In [1]: import numpy as np

In [2]: import numpy.linalg as la

In [3]: np.set_printoptions(precision=3, suppress=True, linewidth=140, legacy="1.25")

In [4]: def rnd(a):
   ...:     return np.round(a, 3) + 0
   ...: 

In [5]: K = np.load("block1.npy")

In [6]: print(K)
[[0 1 0 0 1 0 0]
 [1 0 1 1 0 1 0]
 [0 1 0 1 0 1 0]
 [0 1 1 0 1 1 1]
 [1 0 0 1 0 0 1]
 [0 1 1 1 0 0 0]
 [0 0 0 1 1 0 0]]

In [7]: rng = np.random.default_rng(7036)

In [8]: z = rng.permutation(7)

In [9]: print(z)
[2 4 6 0 1 5 3]

In [10]: out = K[z][:, z]

In [11]: print(np.diag(out))
[0 0 0 0 0 0 0]

In [12]: print(np.trace(out))
0

In [13]: f = np.array([0, 0, 0, 2, 2, 1, 1])

In [14]: out = K + np.outer(f, np.eye(7)[3])

In [15]: print(rnd(la.det(out) / la.det(K)), rnd(1 + la.solve(K, f)[3]))
1.75 1.75

In [16]: print(la.matrix_rank(la.inv(out) - la.inv(K), tol=1e-8))
1

In [17]: print(la.matrix_rank(out - K))
1

In [18]: vals, V = la.eigh(K)

In [19]: x = np.array([5, -5, -5, -4, 3, 4, 3])

In [20]: print(x @ K @ x)
-32

In [21]: print(x @ K @ x / (x @ x), vals[0], rnd(vals[-1]))
-0.256 -2.0 3.414

In [22]: print(rnd(la.eigvalsh(K).min()))
-2.0

In [23]: data = np.load("layer10.npy")

In [24]: print(data)
[[ 0  0  0  0  0  0]
 [ 0 -4  0  0  0  0]
 [ 0  0  6  0  0  0]
 [ 0  0  0  4  0  0]
 [ 0  0  0  0  0  0]
 [ 0  0  0  0  0 -2]]

In [25]: print(rnd(np.trace(la.pinv(data) @ data)))
4.0

In [26]: print(np.allclose(data[:-1].T @ la.lstsq(data[:-1].T, data[-1])[0], data[-1]))
False

In [27]: print(np.abs(np.diag(la.qr(data)[1])) > 1e-9)
[False  True  True  True False  True]

In [28]: print(np.unique(data.round(6), axis=0).shape)
(5, 6)

In [29]: E = np.array([[1, 0, 0, 0, 0, 0],
    ...:     [2, 1, 0, 0, 0, 0],
    ...:     [3, 2, 1, 0, 0, 0],
    ...:     [0, 2, 0, 1, 0, 0],
    ...:     [0, 1, 2, 3, 1, 0],
    ...:     [2, 3, 1, 2, 2, 1]])

In [30]: z = rng.permutation(6)

In [31]: print(z)
[4 0 1 5 2 3]

In [32]: out = E[z][:, z]

In [33]: print(rnd(la.det(out)), rnd(la.det(E[z])))
1.0 1.0

In [34]: print(np.trace(out))
6

In [35]: print(out)
[[1 0 1 0 2 3]
 [0 1 0 0 0 0]
 [0 2 1 0 0 0]
 [2 2 3 1 1 2]
 [0 3 2 0 1 0]
 [0 0 2 0 0 1]]

In [36]: print(np.diag(out))
[1 1 1 1 1 1]

In [37]: print(np.allclose(out, E))
False

In [38]: out = np.inv(E)
AttributeError: module 'numpy' has no attribute 'inv'


In [39]: out = la.inv(E)

In [40]: print(np.allclose(out, E.T))
False

In [41]: print(rnd(la.det(E) * la.det(out)))
1.0

In [42]: print(rnd(E @ out))
[[1. 0. 0. 0. 0. 0.]
 [0. 1. 0. 0. 0. 0.]
 [0. 0. 1. 0. 0. 0.]
 [0. 0. 0. 1. 0. 0.]
 [0. 0. 0. 0. 1. 0.]
 [0. 0. 0. 0. 0. 1.]]

In [43]: print(rnd(la.cond(E)))
198.744

In [44]: print((np.abs(out) > 1e-9).astype(int))
[[1 0 0 0 0 0]
 [1 1 0 0 0 0]
 [1 1 1 0 0 0]
 [1 1 0 1 0 0]
 [1 1 1 1 1 0]
 [1 1 1 1 1 1]]

In [45]: print(rnd(la.inv(out)))
[[1. 0. 0. 0. 0. 0.]
 [2. 1. 0. 0. 0. 0.]
 [3. 2. 1. 0. 0. 0.]
 [0. 2. 0. 1. 0. 0.]
 [0. 1. 2. 3. 1. 0.]
 [2. 3. 1. 2. 2. 1.]]

In [46]: print(rnd(la.det(E) * out))
[[  1.   0.   0.   0.   0.   0.]
 [ -2.   1.   0.   0.   0.   0.]
 [  1.  -2.   1.   0.   0.   0.]
 [  4.  -2.   0.   1.   0.   0.]
 [-12.   9.  -2.  -3.   1.   0.]
 [ 19. -15.   3.   4.  -2.   1.]]

In [47]: print(la.cond(E) > 100)
True

In [48]: print(la.matrix_rank(E, rtol=0.1))
4

In [49]: print(np.argsort(-la.norm(E, axis=0).round(6), kind="stable")[:3])
[1 0 3]

In [50]: print(round(np.log10(la.cond(E))))
2

In [51]: print(np.prod(np.diag(E)), rnd(la.det(E)))
1 1.0

In [52]: print(E @ E)
[[ 1  0  0  0  0  0]
 [ 4  1  0  0  0  0]
 [10  4  1  0  0  0]
 [ 4  4  0  1  0  0]
 [ 8 12  4  6  1  0]
 [13 14  6 10  4  1]]

In [53]: theta = np.radians(180)

In [54]: R = np.eye(6)

In [55]: R[4, 4] = R[0, 0] = np.cos(theta)

In [56]: R[4, 0], R[0, 4] = -np.sin(theta), np.sin(theta)

In [57]: print(rnd(R))
[[-1.  0.  0.  0.  0.  0.]
 [ 0.  1.  0.  0.  0.  0.]
 [ 0.  0.  1.  0.  0.  0.]
 [ 0.  0.  0.  1.  0.  0.]
 [ 0.  0.  0.  0. -1.  0.]
 [ 0.  0.  0.  0.  0.  1.]]

In [58]: out = E @ R.T

In [59]: print(np.allclose(la.norm(E, axis=1), la.norm(out, axis=1)))
True

In [60]: print(np.abs(out - E).max(axis=0))
[6. 0. 0. 0. 4. 0.]

In [61]: print(rnd(la.svd(E, compute_uv=False)), rnd(la.svd(out, compute_uv=False)))
[6.686 3.66  1.714 1.29  0.549 0.034] [6.686 3.66  1.714 1.29  0.549 0.034]

In [62]: J = np.loadtxt("m.csv", delimiter=",")

In [63]: print(rnd(J))
[[-0.177 -0.139 -0.829  0.51  -0.029]
 [-0.142 -0.814  0.145 -0.066 -0.541]
 [ 0.495 -0.218 -0.486 -0.669  0.15 ]
 [-0.743  0.275 -0.209 -0.534 -0.209]
 [-0.389 -0.443  0.105 -0.04   0.8  ]]

In [64]: theta = np.radians(135)

In [65]: R = np.eye(5)

In [66]: R[0, 0] = R[4, 4] = np.cos(theta)

In [67]: R[0, 4], R[4, 0] = -np.sin(theta), np.sin(theta)

In [68]: print(rnd(R))
[[-0.707  0.     0.     0.    -0.707]
 [ 0.     1.     0.     0.     0.   ]
 [ 0.     0.     1.     0.     0.   ]
 [ 0.     0.     0.     1.     0.   ]
 [ 0.707  0.     0.     0.    -0.707]]

In [69]: out = J @ R.T

In [70]: print(np.allclose(J @ J.T, out @ out.T))
True

In [71]: print(rnd(la.svd(J, compute_uv=False)), rnd(la.svd(out, compute_uv=False)))
[1. 1. 1. 1. 1.] [1. 1. 1. 1. 1.]

In [72]: x = np.array([3, 3, 3, 3, 0])

In [73]: print(rnd(R @ np.ones(5)))
[-1.414  1.     1.     1.     0.   ]

In [74]: print(rnd((R * x).sum(axis=1)))
[-2.121  3.     3.     3.     2.121]

In [75]: print(np.sign((R @ x).round(6)))
[-1.  1.  1.  1.  1.]

In [76]: print(R @ np.eye(5)[1])
[0. 1. 0. 0. 0.]

In [77]: print(rnd(R @ (2 * x)))
[-4.243  6.     6.     6.     4.243]

In [78]: print(la.norm(R @ x) <= la.norm(R, 2) * la.norm(x) + 1e-9)
True

In [79]: out = J / la.norm(J, axis=1, keepdims=True)

In [80]: G = out @ out.T

In [81]: print(np.argwhere(np.triu(np.abs(G) > 0.95, 1)))
[]

In [82]: print(rnd(G[4]))
[0. 0. 0. 0. 1.]

In [83]: print(rnd(la.norm(out, axis=1)))
[1. 1. 1. 1. 1.]

In [84]: print(rnd(G))
[[1. 0. 0. 0. 0.]
 [0. 1. 0. 0. 0.]
 [0. 0. 1. 0. 0.]
 [0. 0. 0. 1. 0.]
 [0. 0. 0. 0. 1.]]

In [85]: print(np.degrees(np.arccos(np.clip(G[4, 3], -1, 1))))
90.0

In [86]: A = np.load("w.npy")

In [87]: print(A)
[[2 2 0 1 3 2]
 [0 1 0 1 0 3]
 [0 0 2 2 2 3]
 [0 0 0 1 2 0]
 [0 0 0 0 2 0]
 [0 0 0 0 0 1]]

In [88]: G = A.T @ A

In [89]: print(rnd(la.eigvalsh(G)[::-1]))
[45.624 10.792  6.067  0.971  0.502  0.044]

In [90]: print(np.trace(G), (A ** 2).sum())
64 64

In [91]: print(np.allclose(G, G.T))
True

In [92]: print((A @ A.T).shape)
(6, 6)

In [93]: X = np.loadtxt("sample14.csv", delimiter=",")

In [94]: print(X)
[[-20.309  20.02   18.961  -0.151]
 [-20.835  19.893  19.448  -2.082]
 [-20.936  19.53   22.066  -0.785]
 [-20.009  19.892  20.055  -0.872]
 [-19.095  20.098  19.237  -2.221]
 [-20.164  19.188  20.689   0.889]
 [-18.732  20.956  18.831   0.877]
 [-20.461  19.913  17.463  -0.619]
 [-21.239  20.109  18.895  -0.184]
 [-20.627  19.64   19.898   0.139]
 [-17.839  20.32   18.916  -0.042]
 [-19.363  21.008  18.96    1.449]]

In [95]: print([round(float(x), 3) for x in la.svd(X, compute_uv=False)[:3]])
[118.978, 4.038, 3.363]

In [96]: print(round(np.log10(la.cond(X))))
2

In [97]: print(rnd(np.abs(la.svd(X)[2][-1])))
[0.73  0.394 0.337 0.444]

In [98]: Xs = (X - X.mean(axis=0)) / X.std(axis=0)

In [99]: print(rnd(Xs.std(axis=0)))
[1. 1. 1. 1.]

In [100]: print(np.argwhere(np.abs(Xs) > 2))
[[ 2  2]
 [10  0]]

In [101]: coef = la.lstsq(np.delete(Xs, 0, axis=1), Xs[:, 0])[0]

In [102]: print(rnd(coef))
[0.588 0.04  0.034]

In [103]: print(rnd(1 - np.var(Xs[:, 0] - np.delete(Xs, 0, axis=1) @ coef)))
0.336

In [104]: print(np.abs(coef).argmax())
0
